% ipython --no-banner

In [1]: import numpy as np

In [2]: import numpy.linalg as la

In [3]: np.set_printoptions(precision=2, suppress=True, linewidth=100)

In [4]: arr = np.loadtxt("a.csv", delimiter=",")

In [5]: arr
Out[5]: 
array([[-0.06,  0.8 , -0.22,  2.11],
       [-0.2 ,  0.1 ,  0.1 ,  2.3 ]])

In [6]: T = np.stack([arr, 3 * arr, arr[::-1]])

In [7]: np.einsum("bij,cij->bc", T, T)
Out[7]: 
array([[10.49, 31.48,  9.85],
       [31.48, 94.45, 29.54],
       [ 9.85, 29.54, 10.49]])

In [8]: la.matrix_rank(T.reshape(3, -1))
Out[8]: np.int64(2)

In [9]: r0 = np.array([0, 1, 2, 2]) + 0.5

In [10]: F = np.eye(4) - 2 * np.outer(r0, r0) / (r0 @ r0)

In [11]: F
Out[11]: 
array([[ 0.97, -0.1 , -0.17, -0.17],
       [-0.1 ,  0.7 , -0.5 , -0.5 ],
       [-0.17, -0.5 ,  0.17, -0.83],
       [-0.17, -0.5 , -0.83,  0.17]])

In [12]: x0 = np.array([-2, -3, -1, 1])

In [13]: la.inv(F)
Out[13]: 
array([[ 0.97, -0.1 , -0.17, -0.17],
       [-0.1 ,  0.7 , -0.5 , -0.5 ],
       [-0.17, -0.5 ,  0.17, -0.83],
       [-0.17, -0.5 , -0.83,  0.17]])

In [14]: round(la.norm(x0), 2), round(la.norm(F @ x0), 2)
Out[14]: (np.float64(3.87), np.float64(3.87))

In [15]: rng = np.random.default_rng(328)

In [16]: idx = rng.permutation(4)

In [17]: idx
Out[17]: array([0, 3, 1, 2])

In [18]: M2 = F[idx][:, idx]

In [19]: np.trace(M2)
Out[19]: np.float64(2.0)

In [20]: np.sort(np.abs(la.eigvals(M2)))
Out[20]: array([1., 1., 1., 1.])

In [21]: np.diag(M2)
Out[21]: array([0.97, 0.17, 0.7 , 0.17])

In [22]: M2
Out[22]: 
array([[ 0.97, -0.17, -0.1 , -0.17],
       [-0.17,  0.17, -0.5 , -0.83],
       [-0.1 , -0.5 ,  0.7 , -0.5 ],
       [-0.17, -0.83, -0.5 ,  0.17]])
